$ python -q
>>> import numpy as np
>>> np.set_printoptions(suppress=True, linewidth=120)
>>> data = np.load("w.npy")
>>> print(data)
[[-1.9  0.5  0.9 -2. ]
 [-0.2  1.1 -1.7  1.9]
 [-1.6  2.3 -0.2  3.6]
 [ 2.8  2.8 -3.   0.9]
 [ 4.1 -4.2 -2.7 -0.1]
 [ 0.2  1.2 -1.6  1.5]
 [ 5.6 -4.5 -1.   1.8]
 [ 0.3 -2.7  0.3  3.1]
 [ 2.3  1.2  1.2  2.6]
 [ 1.4  2.6 -2.1 -1.6]
 [ 3.1 -1.7 -2.5  2.2]
 [ 0.9 -0.8  2.3  1.5]
 [ 0.5  1.1  1.2  0.5]
 [ 1.2  1.2  0.9  2.8]
 [-1.1 -1.3  6.1 -3.2]
 [-0.7  0.3  2.5  2.3]
 [-0.3 -3.2  2.8 -2.6]
 [-2.7 -5.7  3.4  3.2]
 [-4.3  0.8  1.6 -0.1]
 [-0.7  6.2  1.5 -1.5]
 [ 1.1 -5.2  3.8 -3.6]
 [-5.4  0.2 -3.8 -1.2]
 [-4.4  0.4 -2.2 -2.2]
 [ 0.7 -3.8  3.2 -4.5]
 [-3.2 -4.7 -0.7 -1. ]
 [-3.1  0.7  1.  -3.2]
 [-0.4 -3.5 -1.6 -0.7]
 [ 2.6 -1.2 -4.1  0.4]
 [-1.7 -3.9  0.5 -0.1]
 [ 1.7 -2.1 -2.1  4. ]
 [-1.8  0.4  1.2 -5.3]
 [ 3.3 -1.2 -0.2 -2.1]
 [-1.7 -4.1 -4.  -2.1]
 [ 2.7 -0.6 -2.9 -1.4]]
>>> P = data @ np.linalg.solve(data.T @ data, data.T)
>>> print(np.linalg.matrix_rank(np.eye(34) - P))
30
>>> print(np.round(np.linalg.eigvalsh(P), 1) + 0)
[0. 0. 0. 0. 0. 0. 0. 0. 0. 0. 0. 0. 0. 0. 0. 0. 0. 0. 0. 0. 0. 0. 0. 0. 0. 0. 0. 0. 0. 0. 1. 1. 1. 1.]
>>> print(np.round(np.trace(P), 1))
4.0
>>> cen = data - data.mean(axis=0)
>>> evecs = np.linalg.svd(cen)[2][:2]
>>> out = cen - cen @ evecs.T @ evecs
>>> print(np.round(np.diag(evecs.T @ evecs), 1))
[0.5 0.9 0.3 0.3]
>>> print(np.round(np.cov(cen @ evecs.T, rowvar=False), 1) + 0)
[[9.1 0. ]
 [0.  7.9]]
>>> print(np.round((cen @ evecs.T).std(axis=0), 1))
[3.  2.8]
>>> print(round(np.linalg.norm(out) / np.linalg.norm(cen), 1))
0.6
>>> K = np.load("run16.npy")
>>> print(K)
[[ 0.3  3.   3. ]
 [-2.   2.3  2. ]
 [ 0.   3.   3.3]]
>>> rng = np.random.default_rng(51)
>>> idx = rng.permutation(3)
>>> print(idx)
[1 2 0]
>>> out = K[idx][:, idx]
>>> print(np.round(np.sort(np.abs(np.linalg.eigvals(out))), 1))
[0.3 2.3 3.3]
>>> print(np.allclose(out, K))
False
>>> mat = np.load("dump.npy")
>>> print(mat.round(1))
[[ -0.5   8.7  -6.9 -16.6]
 [  5.8 -16.3  -9.7   2.6]
 [ -3.    1.2  12.8  15. ]
 [ -4.9  16.6   5.3  -8.5]
 [  0.5  -8.5   7.1  16.7]
 [  3.8  -3.9 -13.6 -13.6]
 [  3.4 -14.6  -0.1  13.2]
 [ -3.7  15.1   0.9 -12.6]
 [ -4.   15.6   2.  -11.6]
 [  2.8 -13.7   1.4  14.2]
 [  3.9  -4.4 -13.7 -13.3]
 [ -3.   14.   -0.9 -13.9]
 [  5.9 -14.5 -12.2  -2.3]
 [  5.8 -16.4  -9.4   3.1]]
>>> # looks like rank 2
>>> dist = np.linalg.norm(mat[:, None] - mat[None], axis=-1)
>>> print(np.flatnonzero(dist[13] < dist.mean() / 2))
[ 1 12 13]
>>> print(dist[:5, :5].round(1))
[[ 0.  32.3 38.1 17.2 40. ]
 [32.3  0.  32.3 39.3 23.8]
 [38.1 32.3  0.  29.1 12. ]
 [17.2 39.3 29.1  0.  36. ]
 [40.  23.8 12.  36.   0. ]]
>>> print(dist.mean(axis=1).argmax())
2
>>> feats = np.loadtxt("test4.csv", delimiter=",")
>>> print(feats)
[[  1.7  -3.2  -0.6   0. ]
 [ -2.9   4.1  -0.7  -0.6]
 [ -1.5   0.9   1.1  -1.4]
 [  0.6  -0.7   2.6  -1.3]
 [ -2.4   4.7   3.5  -0.9]
 [  0.7   1.3  -1.4  -1. ]
 [  0.6   0.5  -1.5   0.6]
 [ -1.4   2.7   8.8  -2.1]
 [  0.6  -0.4  -2.7   1. ]
 [  0.2  -0.7  -3.2   1. ]
 [  1.6  -5.2  -9.1   0.3]
 [  0.2  -5.5  -2.3  -1. ]
 [  0.5   0.2   2.8  -0.4]
 [  0.1   0.1   0.    1.2]
 [ -0.1   0.3  -1.5  -2.2]
 [ -0.2  -1.9  -6.3   0.5]
 [  0.7   0.7   3.5  -0.2]
 [ -0.3   0.7   7.1  -1.2]
 [ -0.3  -0.5  -0.1  -0.1]
 [ -0.9   2.6  -2.4  -0.6]
 [ -0.8   1.2  -2.7  -0.8]
 [  0.6  -4.2  -0.9  -1. ]
 [  1.6  -4.1 -10.2   2.7]
 [ -1.1  -0.8  -5.5  -1.1]
 [ -0.7   2.7   5.4   0.6]
 [ -0.7   2.3   1.7  -0.8]
 [ -0.3   1.3   0.8   0.4]
 [ -1.    0.4  -1.    1.1]
 [  1.   -2.1   2.4  -1.3]
 [  0.2   0.    0.3   1.1]
 [ -3.5  10.5   3.4  -0.9]
 [  0.9  -0.8   2.2   0.4]
 [ -0.1  -2.    2.   -0.3]
 [  0.9   0.    1.7  -0.8]
 [  0.8  -4.2  -2.4   1.2]
 [  0.3   2.    4.   -0.5]
 [  0.2  -2.7  -9.2   1.7]
 [  1.6  -3.7  -5.2   1.9]
 [  2.4  -4.7   0.9   0.3]]
>>> dist = np.linalg.norm(feats[:, None] - feats[None], axis=-1)
>>> print(dist[27].round(6).argsort(kind="stable")[:4])
[27 13  6 29]
>>> print(dist[:5, :5].round(1))
[[0.  8.6 5.6 4.4 9.8]
 [8.6 0.  4.  6.8 4.3]
 [5.6 4.  0.  3.  4.6]
 [4.4 6.8 3.  0.  6.3]
 [9.8 4.3 4.6 6.3 0. ]]
>>> print((dist + 1e9 * np.eye(39)).round(6).argmin(axis=1))
[21 19 25 33 25 14  8 17  9  8 22 21 16 29  5 23 12  7 29 20 19  0 36 15 35  2 29 13  3 13  4 12 28 12  0 16 22 34  0]
